$ ipython --no-banner

In [1]: import numpy as np

In [2]: from numpy import linalg as LA

In [3]: np.set_printoptions(precision=2, suppress=True, linewidth=120)

In [4]: def rd(a):
   ...:     return np.round(a, 2) + 0
   ...: 

In [5]: m1 = np.load("a.npy")

In [6]: print(m1)
[[ 5. -2.  0.  0.]
 [ 4. -1.  0.  0.]
 [ 4. -5.  4.  0.]
 [ 4.  0.  0. -1.]]

In [7]: rd(LA.norm(m1, 1)), rd(LA.norm(m1, np.inf))
Out[7]: (np.float64(17.0), np.float64(13.0))

In [8]: LA.norm(m1, axis=1).argmax()
Out[8]: np.int64(2)

In [9]: rd(LA.norm(m1, 2))
Out[9]: np.float64(9.94)

In [10]: rd(LA.norm(m1) ** 2 / LA.norm(m1, 2) ** 2)
Out[10]: np.float64(1.22)

In [11]: print(m1[1] @ m1[0])
22.0

In [12]: rd(LA.norm(m1, axis=1))
Out[12]: array([5.39, 4.12, 7.55, 4.12])

In [13]: M2 = np.array([[-3, -5, 5, 4, 3, -4], [-4, -3, -4, 5, -4, 4]])

In [14]: A = M2.T @ M2

In [15]: A
Out[15]: 
array([[ 25,  27,   1, -32,   7,  -4],
       [ 27,  34, -13, -35,  -3,   8],
       [  1, -13,  41,   0,  31, -36],
       [-32, -35,   0,  41,  -8,   4],
       [  7,  -3,  31,  -8,  25, -28],
       [ -4,   8, -36,   4, -28,  32]])

In [16]: M2 = A / np.sqrt((A ** 2).mean(axis=1, keepdims=True))

In [17]: A - A.mean(axis=1, keepdims=True)
Out[17]: 
array([[ 21.,  23.,  -3., -36.,   3.,  -8.],
       [ 24.,  31., -16., -38.,  -6.,   5.],
       [ -3., -17.,  37.,  -4.,  27., -40.],
       [-27., -30.,   5.,  46.,  -3.,   9.],
       [  3.,  -7.,  27., -12.,  21., -32.],
       [  0.,  12., -32.,   8., -24.,  36.]])

In [18]: rd(LA.norm(M2, axis=1))
Out[18]: array([2.45, 2.45, 2.45, 2.45, 2.45, 2.45])

In [19]: print(LA.matrix_rank(A - A.mean(axis=1, keepdims=True)))
2

In [20]: C = np.array([[-0.3, -0.8, 0.1], [-1.0, 0.3, -0.8]])

In [21]: rng = np.random.default_rng(594)

In [22]: X = np.array([[3, 3],
    ...:     [1, 1],
    ...:     [1, 2],
    ...:     [-3, 0],
    ...:     [-1, -1],
    ...:     [2, -1],
    ...:     [2, -2],
    ...:     [1, -2],
    ...:     [0, -2],
    ...:     [-2, -1],
    ...:     [1, 3],
    ...:     [-2, -3]]) @ C + 0.05 * rng.normal(size=(12, 3))

In [23]: rd(X)
Out[23]: 
array([[-3.88, -1.44, -2.06],
       [-1.34, -0.51, -0.8 ],
       [-2.28, -0.23, -1.52],
       [ 0.87,  2.39, -0.32],
       [ 1.16,  0.37,  0.68],
       [ 0.36, -1.87,  1.02],
       [ 1.55, -2.24,  1.72],
       [ 1.68, -1.47,  1.82],
       [ 2.  , -0.54,  1.66],
       [ 1.62,  1.19,  0.58],
       [-3.38,  0.21, -2.34],
       [ 3.61,  0.65,  2.25]])

In [24]: M2 = np.array([[0, -1], [1, 0], [1, 1], [1, 0]])

In [25]: np.einsum("ik,kj->ji", m1, M2)
Out[25]: 
array([[-2., -1., -1., -1.],
       [-5., -4.,  0., -4.]])

In [26]: m1 @ M2
Out[26]: 
array([[-2., -5.],
       [-1., -4.],
       [-1.,  0.],
       [-1., -4.]])

In [27]: np.vstack([m1, M2.T]).shape
Out[27]: (6, 4)

In [28]: np.einsum("ik,kj->ij", m1, M2)
Out[28]: 
array([[-2., -5.],
       [-1., -4.],
       [-1.,  0.],
       [-1., -4.]])

In [29]: M2 @ m1
Traceback (most recent call last):
  Cell In[29], line 1
    M2 @ m1
ValueError: matmul: Input operand 1 has a mismatch in its core dimension 0, with gufunc signature (n?,k),(k,m?)->(n?,m?) (size 4 is different from 2)


In [30]: z = X[:, 0] > np.median(X[:, 0])

In [31]: u = X[z].mean(axis=0) - X[~z].mean(axis=0)

In [32]: z.astype(int)
Out[32]: array([0, 0, 0, 0, 1, 0, 1, 1, 1, 1, 0, 1])

In [33]: np.argsort(-np.abs(u).round(6), kind="stable")
Out[33]: array([0, 2, 1])

In [34]: hat = X @ LA.solve(X.T @ X, X.T)

In [35]: rd(hat @ X[:, 1])
Out[35]: array([-1.44, -0.51, -0.23,  2.39,  0.37, -1.87, -2.24, -1.47, -0.54,  1.19,  0.21,  0.65])

In [36]: print(rd(LA.eigvalsh(hat)))
[0. 0. 0. 0. 0. 0. 0. 0. 0. 1. 1. 1.]

In [37]: rd(np.trace(hat))
Out[37]: np.float64(3.0)

In [38]: print(rd(np.diag(hat)))
[0.33 0.12 0.11 0.27 0.04 0.24 0.74 0.32 0.19 0.17 0.23 0.23]

In [39]: J = np.minimum.outer(np.arange(1, 4), np.arange(1, 4)) * -1

In [40]: print(J)
[[-1 -1 -1]
 [-1 -2 -2]
 [-1 -2 -3]]

In [41]: vals, vecs = LA.eig(J)

In [42]: rd(np.prod(vals))
Out[42]: np.float64(-1.0)

In [43]: rd(np.sort(LA.eigvals(J.T)))
Out[43]: array([-5.05, -0.64, -0.31])

In [44]: vals, vecs = LA.eigh(J)

In [45]: x0 = np.array([0, -3, 1])

In [46]: print(vecs * np.maximum(vals, 0) @ vecs.T)
[[0. 0. 0.]
 [0. 0. 0.]
 [0. 0. 0.]]

In [47]: x0 @ J @ x0
Out[47]: np.int64(-9)

In [48]: np.abs(J).sum(axis=1).max(), rd(np.abs(vals).max())
Out[48]: (np.int64(6), np.float64(5.05))

In [49]: x0 @ J @ x0 / (x0 @ x0), rd(vals[0]), rd(vals[-1])
Out[49]: (np.float64(-0.9), np.float64(-5.05), np.float64(-0.31))

In [50]: np.allclose(J, J.T)
Out[50]: True

In [51]: LA.determinant(J)
Traceback (most recent call last):
  Cell In[51], line 1
    LA.determinant(J)
AttributeError: module 'numpy.linalg' has no attribute 'determinant'


In [52]: (J - J.T) / 2
Out[52]: 
array([[0., 0., 0.],
       [0., 0., 0.],
       [0., 0., 0.]])

In [53]: M2 = LA.inv(J)

In [54]: rd(LA.slogdet(J)[0])
Out[54]: np.float64(-1.0)

In [55]: rd(LA.inv(M2))
Out[55]: 
array([[-1., -1., -1.],
       [-1., -2., -2.],
       [-1., -2., -3.]])

In [56]: (np.abs(M2) > 1e-9).astype(int)
Out[56]: 
array([[1, 1, 0],
       [1, 1, 1],
       [0, 1, 1]])

In [57]: J @ M2
Out[57]: 
array([[1., 0., 0.],
       [0., 1., 0.],
       [0., 0., 1.]])

In [58]: rd(LA.det(J) * LA.det(M2))
Out[58]: np.float64(1.0)

In [59]: np.allclose(M2, J.T)
Out[59]: False

In [60]: M2 = np.array([[-1]])

In [61]: C = np.array([[2, 2, 3, 3, 1],
    ...:     [3, 1, 0, 3, 0],
    ...:     [3, 1, 2, 2, 0],
    ...:     [3, 2, 3, 1, 3],
    ...:     [0, 1, 2, 3, 2]])

In [62]: F = np.block([[M2, np.zeros((1, 5))], [np.zeros((5, 1)), C]])

In [63]: print(F)
[[-1.  0.  0.  0.  0.  0.]
 [ 0.  2.  2.  3.  3.  1.]
 [ 0.  3.  1.  0.  3.  0.]
 [ 0.  3.  1.  2.  2.  0.]
 [ 0.  3.  2.  3.  1.  3.]
 [ 0.  0.  1.  2.  3.  2.]]

In [64]: z = rng.permutation(6)

In [65]: z
Out[65]: array([1, 4, 5, 3, 2, 0])

In [66]: M2 = F[z][:, z]

In [67]: print(np.trace(M2))
7.0

In [68]: np.diag(M2)
Out[68]: array([ 2.,  1.,  2.,  2.,  1., -1.])

In [69]: data = np.loadtxt("sample9.csv", delimiter=",")

In [70]: rd(data)
Out[70]: 
array([[ 0.31,  0.  ,  0.  ,  0.  ,  0.  , -0.95],
       [ 0.  ,  1.  ,  0.  ,  0.  ,  0.  ,  0.  ],
       [ 0.  ,  0.  ,  1.  ,  0.  ,  0.  ,  0.  ],
       [ 0.  ,  0.  ,  0.  ,  1.  ,  0.  ,  0.  ],
       [ 0.  ,  0.  ,  0.  ,  0.  ,  1.  ,  0.  ],
       [ 0.95,  0.  ,  0.  ,  0.  ,  0.  ,  0.31]])

In [71]: x0 = np.array([-3, 2, 0, -2, 1, 3])

In [72]: h = np.maximum(data @ x0, 0)

In [73]: print(rd(np.tanh(data @ x0)))
[-1.    0.96  0.   -0.96  0.76 -0.96]

In [74]: data.T @ h
Out[74]: array([0., 2., 0., 0., 1., 0.])

In [75]: np.maximum(data @ (3 * x0), 0)
Out[75]: array([0., 6., 0., 0., 3., 0.])

In [76]: print(rd(np.maximum(data @ x0, 0) - np.maximum(-data @ x0, 0)))
[-3.78  2.    0.   -2.    1.   -1.93]

In [77]: print(np.flatnonzero(h > 1e-9))
[1 4]

In [78]: data[:, 3] @ data[:, 2]
Out[78]: np.float64(0.0)

In [79]: rd(data.T @ data)
Out[79]: 
array([[1., 0., 0., 0., 0., 0.],
       [0., 1., 0., 0., 0., 0.],
       [0., 0., 1., 0., 0., 0.],
       [0., 0., 0., 1., 0., 0.],
       [0., 0., 0., 0., 1., 0.],
       [0., 0., 0., 0., 0., 1.]])

In [80]: print(rd(LA.pinv(data)))
[[ 0.31  0.    0.    0.    0.    0.95]
 [ 0.    1.    0.    0.    0.    0.  ]
 [ 0.    0.    1.    0.    0.    0.  ]
 [ 0.    0.    0.    1.    0.    0.  ]
 [ 0.    0.    0.    0.    1.    0.  ]
 [-0.95  0.    0.    0.    0.    0.31]]

In [81]: print(rd(data @ data.T))
[[1. 0. 0. 0. 0. 0.]
 [0. 1. 0. 0. 0. 0.]
 [0. 0. 1. 0. 0. 0.]
 [0. 0. 0. 1. 0. 0.]
 [0. 0. 0. 0. 1. 0.]
 [0. 0. 0. 0. 0. 1.]]

In [82]: rd(LA.norm(data, axis=0))
Out[82]: array([1., 1., 1., 1., 1., 1.])

In [83]: rd(LA.svd(data, compute_uv=False))
Out[83]: array([1., 1., 1., 1., 1., 1.])

In [84]: u = np.array([1, -4, 1, -4, -5, 0])

In [85]: r1 = np.array([0, 0, -1, 2])

In [86]: feats = u[:, None] + r1[None, :]

In [87]: feats
Out[87]: 
array([[ 1,  1,  0,  3],
       [-4, -4, -5, -2],
       [ 1,  1,  0,  3],
       [-4, -4, -5, -2],
       [-5, -5, -6, -3],
       [ 0,  0, -1,  2]])

In [88]: U, sv, Vt = LA.svd(feats)

In [89]: print(rd(sv))
[14.98  4.44  0.    0.  ]

In [90]: np.argmax(sv[:-1] / (sv[1:] + 1e-6)) + 1
Out[90]: np.int64(2)

In [91]: M2 = U[:, :2] @ np.diag(sv[:2]) @ Vt[:2]

In [92]: rd(LA.norm(feats - M2) / LA.norm(feats))
Out[92]: np.float64(0.0)

In [93]: rd(M2)
Out[93]: 
array([[ 1.,  1.,  0.,  3.],
       [-4., -4., -5., -2.],
       [ 1.,  1.,  0.,  3.],
       [-4., -4., -5., -2.],
       [-5., -5., -6., -3.],
       [ 0.,  0., -1.,  2.]])

In [94]: U, sv, Vt = LA.svd(feats)

In [95]: vecs = Vt[:(sv > 1e-8).sum()]

In [96]: x0 = feats[2] + -2 * feats[5] + rng.integers(2) * np.eye(4)[1]

In [97]: x0
Out[97]: array([ 1.,  1.,  2., -1.])

In [98]: rd(vecs.T @ vecs)
Out[98]: 
array([[ 0.26,  0.26,  0.32,  0.16],
       [ 0.26,  0.26,  0.32,  0.16],
       [ 0.32,  0.32,  0.58, -0.21],
       [ 0.16,  0.16, -0.21,  0.89]])

In [99]: np.allclose(vecs.T @ vecs @ x0, x0)
Out[99]: True

In [100]: rd(np.diag(vecs.T @ vecs))
Out[100]: array([0.26, 0.26, 0.58, 0.89])

In [101]: LA.matrix_rank(np.vstack([feats, x0]))
Out[101]: np.int64(2)

In [102]: mat = np.load("w.npy")

In [103]: mat
Out[103]: 
array([[0, 0, 2, 2],
       [0, 0, 0, 2],
       [2, 0, 0, 0],
       [2, 2, 0, 0]])

In [104]: M2 = LA.invert(mat)
Traceback (most recent call last):
  Cell In[104], line 1
    M2 = LA.invert(mat)
AttributeError: module 'numpy.linalg' has no attribute 'invert'


In [105]: M2 = LA.inv(mat)

In [106]: rd(LA.det(mat) * LA.det(M2))
Out[106]: np.float64(1.0)

In [107]: print(rd(LA.slogdet(mat)[0]))
1.0
